$ ipython --no-banner

In [1]: import numpy as np

In [2]: import numpy.linalg as la

In [3]: np.set_printoptions(suppress=True, linewidth=140)

In [4]: E = np.array([[0.8, 0.1, 0.5],
   ...:     [-1.0, -1.5, -1.1],
   ...:     [1.2, -1.3, 0.6],
   ...:     [-1.0, 0.2, -0.3],
   ...:     [-0.4, 0.6, 0.4],
   ...:     [-1.5, -0.8, 0.1],
   ...:     [0.7, 0.5, 1.0],
   ...:     [0.4, 1.4, 2.6],
   ...:     [-0.3, 0.2, -0.3],
   ...:     [0.1, -0.8, 0.3],
   ...:     [-0.1, 0.8, 0.2],
   ...:     [-0.7, 0.3, 1.3],
   ...:     [1.1, 1.0, -1.0],
   ...:     [0.0, -0.9, -0.7],
   ...:     [0.5, 0.2, 0.4],
   ...:     [0.3, -0.1, -0.3],
   ...:     [-0.6, 0.6, -0.5],
   ...:     [0.6, -0.8, -0.7],
   ...:     [-1.4, -1.2, 0.5],
   ...:     [-0.8, -0.3, 0.8]])

In [5]: rng = np.random.default_rng(252)

In [6]: E[:, 2] = 4 * E[:, 0] + 0.05 * rng.normal(size=20)

In [7]: print(E.round(3))
[[ 0.8    0.1    3.169]
 [-1.    -1.5   -4.014]
 [ 1.2   -1.3    4.835]
 [-1.     0.2   -3.962]
 [-0.4    0.6   -1.621]
 [-1.5   -0.8   -5.965]
 [ 0.7    0.5    2.808]
 [ 0.4    1.4    1.627]
 [-0.3    0.2   -1.254]
 [ 0.1   -0.8    0.411]
 [-0.1    0.8   -0.43 ]
 [-0.7    0.3   -2.818]
 [ 1.1    1.     4.444]
 [ 0.    -0.9   -0.049]
 [ 0.5    0.2    2.012]
 [ 0.3   -0.1    1.185]
 [-0.6    0.6   -2.368]
 [ 0.6   -0.8    2.42 ]
 [-1.4   -1.2   -5.584]
 [-0.8   -0.3   -3.217]]

In [8]: W = np.array([[3, 1, 2, 0], [3, 3, 4, 3], [1, -3, -1, -4]])

In [9]: coef = np.array([0, 0, 1, -2])

In [10]: act = np.maximum(E @ W + coef, 0)

In [11]: print((act > 0).mean(axis=0))
[0.45 0.5  0.65 0.5 ]

In [12]: print((act > 0).astype(int))
[[1 0 0 0]
 [0 1 0 1]
 [1 0 0 0]
 [0 1 1 1]
 [0 1 1 1]
 [0 1 1 1]
 [1 0 1 0]
 [1 0 1 0]
 [0 1 1 1]
 [0 0 0 0]
 [1 1 1 1]
 [0 1 1 1]
 [1 0 1 0]
 [0 0 0 0]
 [1 0 1 0]
 [1 0 1 0]
 [0 1 1 1]
 [1 0 0 0]
 [0 1 0 1]
 [0 1 1 1]]

In [13]: basis = np.array([[-1, 2, 2], [1, 3, 0], [3, 2, -2], [1, 0, -3]])

In [14]: print(W @ basis)
[[  4  13   2]
 [ 15  23 -11]
 [-11  -9  16]]

In [15]: vec = np.array([9, 6, -1])

In [16]: print(np.sign((E @ vec).round(6)))
[ 1. -1. -1. -1.  1. -1.  1.  1. -1. -1.  1. -1.  1. -1.  1.  1.  1. -1. -1. -1.]

In [17]: print(la.norm(E @ vec) <= la.norm(E, 2) * la.norm(vec) + 1e-9)
True

In [18]: print(E @ np.eye(3)[1])
[ 0.1 -1.5 -1.3  0.2  0.6 -0.8  0.5  1.4  0.2 -0.8  0.8  0.3  1.  -0.9  0.2 -0.1  0.6 -0.8 -1.2 -0.3]

In [19]: dist = la.norm(E[:, None] - E[None], axis=-1)

In [20]: print(dist.shape)
(20, 20)

In [21]: print(dist.mean(axis=1).argmax())
5

In [22]: print(la.matrix_rank(dist ** 2))
5

In [23]: print(np.flatnonzero(dist[8] < dist.mean() / 2))
[ 4  8 10 11 13 16]

In [24]: proj = E @ la.solve(E.T @ E, E.T)

In [25]: print(np.allclose(proj @ proj, proj))
True

In [26]: A = np.loadtxt("data.csv", delimiter=",")

In [27]: print(A.round(3))
[[ 0.198 -0.98 ]
 [-0.98  -0.198]]

In [28]: ev, vecs = la.eigh(A)

In [29]: print(np.round(vecs.T @ A @ vecs, 3) + 0)
[[-1.  0.]
 [ 0.  1.]]

In [30]: print(np.abs(vecs[:, -1]).round(6).argmax())
0

In [31]: print(np.round(la.eigvalsh(A @ A), 3))
[1. 1.]

In [32]: print((ev > 1e-8).sum(), (ev < -1e-8).sum())
1 1

In [33]: print(ev.round(3))
[-1.  1.]

In [34]: print(np.round(la.svd(A, compute_uv=False), 3))
[1. 1.]

In [35]: print(np.round(np.abs(vecs[:, -1]), 3))
[0.774 0.633]

In [36]: print(np.round(la.eigvalsh(A + -1 * np.eye(2)), 3) + 0)
[-2.  0.]

In [37]: Uu, sig, vt = la.svd(A, full_matrices=False)

In [38]: print(np.allclose(Uu * sig @ vt, A))
True

In [39]: print(np.round(np.sqrt((sig ** 2).sum()), 3), round(float(la.norm(A)), 3))
1.414 1.414

In [40]: print((sig > 1e-8).sum())
2

In [41]: vec = np.array([2, 0])

In [42]: print(np.round(la.norm(vec), 3), np.round(la.norm(A @ vec), 3))
2.0 2.0

In [43]: print(np.round(np.sort(np.abs(np.degrees(np.angle(la.eigvals(A))))), 3))
[  0. 180.]

In [44]: print(np.round(np.abs(la.eigvals(A)), 3))
[1. 1.]

In [45]: print(np.round(A.T @ (A @ vec), 3) + 0)
[2. 0.]

In [46]: feats = np.load("a.npy")

In [47]: print(feats)
[[-0.9   -0.1    1.   ]
 [-0.886 -0.118  0.949]
 [ 2.6    0.7   -0.3  ]]

In [48]: labels = rng.permutation(3)

In [49]: print(labels)
[0 2 1]

In [50]: M2 = feats[labels][:, labels]

In [51]: print(np.trace(M2))
-1.318

In [52]: print(np.round(np.sort(np.abs(la.eigvals(M2))), 3))
[0.011 1.186 2.493]

In [53]: print(M2)
[[-0.9    1.    -0.1  ]
 [ 2.6   -0.3    0.7  ]
 [-0.886  0.949 -0.118]]

In [54]: print(round(float(la.det(M2)), 3), np.round(la.det(feats[labels]), 3))
0.032 -0.032

In [55]: print(np.allclose(M2, feats))
False

In [56]: def softmax(z):
    ...:     e = np.exp(z - z.max(axis=-1, keepdims=True))
    ...:     return e / e.sum(axis=-1, keepdims=True)
    ...: 

In [57]: print(np.round(softmax(10 * feats[0]), 3) + 0)
[0. 0. 1.]

In [58]: S = feats @ feats.T / np.sqrt(3)

In [59]: print(np.round(softmax(S + np.triu(np.full(S.shape, -np.inf), 1)), 3))
[[1.    0.    0.   ]
 [0.508 0.492 0.   ]
 [0.003 0.003 0.994]]

In [60]: print(softmax(S).round(6).argmax(axis=1))
[0 0 2]

In [61]: ev, vecs = la.eig(feats)

In [62]: print(np.round(np.sort(la.eigvals(feats.T)), 3))
[-2.493 -0.011  1.186]

In [63]: print(round(la.norm(feats[1], 1), 3), round(la.norm(feats[1], np.inf), 3))
1.953 0.949

In [64]: print(np.round(feats[1] @ feats[0], 3))
1.758

In [65]: print(round(la.norm(feats, 1), 3), round(la.norm(feats, np.inf), 3))
4.386 3.6

In [66]: print(round(la.norm(feats, "nuc"), 3))
4.205

In [67]: print(la.cond(feats) > 100)
True

In [68]: print(la.matrix_rank(feats, rtol=0.1))
2

In [69]: print(round(np.log10(la.cond(feats))))
3

In [70]: K = np.load("arr.npy")

In [71]: print(K)
[[0 1 3]
 [0 0 1]
 [0 0 0]]

In [72]: print(np.round(K @ la.pinv(K) @ K, 3) + 0)
[[0. 1. 3.]
 [0. 0. 1.]
 [0. 0. 0.]]

In [73]: print(np.unique(K.round(6), axis=0).shape)
(3, 3)

In [74]: print(np.abs(np.diag(la.qr(K)[1])) > 1e-9)
[False False False]

In [75]: print(la.lstsq(K[:-1].T, K[-1])[2])
2

In [76]: print(la.matrix_rank(K, rtol=0.1))
1

In [77]: print(round(float(la.norm(K, 2) / la.norm(K)), 3))
0.996

In [78]: th = np.deg2rad(72)

In [79]: mat = np.eye(4)

In [80]: mat[np.ix_([0, 3], [0, 3])] = [[np.cos(th), -np.sin(th)], [np.sin(th), np.cos(th)]]

In [81]: print(mat.round(3))
[[ 0.309  0.     0.    -0.951]
 [ 0.     1.     0.     0.   ]
 [ 0.     0.     1.     0.   ]
 [ 0.951  0.     0.     0.309]]

In [82]: print(np.flatnonzero(la.matrix_power((mat != 0) + (mat.T != 0) + np.eye(4), 4)[0]))
[0 3]

In [83]: print(round(la.det(mat), 3))
1.0

In [84]: print(np.round(mat @ mat, 3))
[[-0.809  0.     0.    -0.588]
 [ 0.     1.     0.     0.   ]
 [ 0.     0.     1.     0.   ]
 [ 0.588  0.     0.    -0.809]]

In [85]: print(round(la.norm(mat, "nuc"), 3))
4.0

In [86]: print(np.round(la.norm(mat, 2), 3))
1.0

In [87]: print(np.round(la.norm(mat, axis=0), 3))
[1. 1. 1. 1.]

In [88]: print(round(float(la.norm(mat) ** 2 / la.norm(mat, 2) ** 2), 3))
4.0

In [89]: print(mat[2] @ mat[1])
0.0

In [90]: print(round(la.norm(mat, 1), 3), round(la.norm(mat, np.inf), 3))
1.26 1.26

In [91]: M2 = mat / np.sqrt((mat ** 2).mean(axis=1, keepdims=True))

In [92]: print(la.matrix_rank(mat - mat.mean(axis=1, keepdims=True)))
3

In [93]: print(la.matrix_rank(M2) == la.matrix_rank(mat))
True

In [94]: print(M2[3].round(3))
[1.902 0.    0.    0.618]

In [95]: print(np.round(mat - mat.mean(axis=1, keepdims=True), 3))
[[ 0.47   0.161  0.161 -0.791]
 [-0.25   0.75  -0.25  -0.25 ]
 [-0.25  -0.25   0.75  -0.25 ]
 [ 0.636 -0.315 -0.315 -0.006]]

In [96]: print(np.round(la.norm(M2, axis=1), 3))
[2. 2. 2. 2.]

In [97]: r0 = np.array([0, -3, -3, 3])

In [98]: F = r0[np.abs(np.subtract.outer(np.arange(4), np.arange(4)))]

In [99]: print(F)
[[ 0 -3 -3  3]
 [-3  0 -3 -3]
 [-3 -3  0 -3]
 [ 3 -3 -3  0]]

In [100]: ev, vecs = la.eigh(F)

In [101]: print(np.round(ev.sum(), 3), np.trace(F))
-0.0 0

In [102]: print(np.round(vecs.T @ vecs, 3) + 0)
[[1. 0. 0. 0.]
 [0. 1. 0. 0.]
 [0. 0. 1. 0.]
 [0. 0. 0. 1.]]

In [103]: print(np.abs(vecs[:, -1]).round(6).argmax())
0

In [104]: print(np.round(la.eigvalsh(F + -3 * np.eye(4)), 3) + 0)
[-9.708 -6.     0.     3.708]

In [105]: print(np.round(la.svd(F, compute_uv=False), 3))
[6.708 6.708 3.    3.   ]

In [106]: print(np.round(np.abs(vecs[:, -1]), 3))
[0.602 0.372 0.372 0.602]

In [107]: print((ev > 1e-8).sum(), (ev < -1e-8).sum())
2 2

In [108]: ev, vecs = la.eigh(F)

In [109]: vec = np.array([3, 3, 0, 2])

In [110]: print(np.abs(F).sum(axis=1).max(), round(float(np.abs(ev).max()), 3))
9 6.708

In [111]: print(round(float(vec @ F @ vec / (vec @ vec)), 3), round(ev[0], 3), round(ev[-1], 3))
-2.455 -6.708 6.708

In [112]: print((np.sign(vecs[:, -1].round(6)) == np.sign(vecs[0, -1].round(6))).astype(int))
[1 0 0 1]

In [113]: print(vec @ F @ vec)
-54

In [114]: Uu, sig, vt = la.svd(F, full_matrices=False)

In [115]: print(np.round(Uu.T @ Uu, 3) + 0)
[[1. 0. 0. 0.]
 [0. 1. 0. 0.]
 [0. 0. 1. 0.]
 [0. 0. 0. 1.]]

In [116]: print(sig.round(3))
[6.708 6.708 3.    3.   ]

In [117]: M = np.array([[0.4, -0.5, 0.0], [-0.4, -0.3, 0.6], [0.0, 0.2, -1.1]])

In [118]: M[:, 1] *= 3

In [119]: print(M.round(3))
[[ 0.4 -1.5  0. ]
 [-0.4 -0.9  0.6]
 [ 0.   0.6 -1.1]]

In [120]: M2 = M / la.norm(M, axis=1, keepdims=True)

In [121]: gram = M2 @ M2.T

In [122]: print(np.round(la.norm(M2, axis=1), 3))
[1. 1. 1.]

In [123]: print(gram[2].round(3))
[-0.463 -0.83   1.   ]

In [124]: print(np.argwhere(np.triu(np.abs(gram) > 0.95, 1)))
[]

In [125]: print((np.abs(gram) > 0.9).astype(int))
[[1 0 0]
 [0 1 0]
 [0 0 1]]
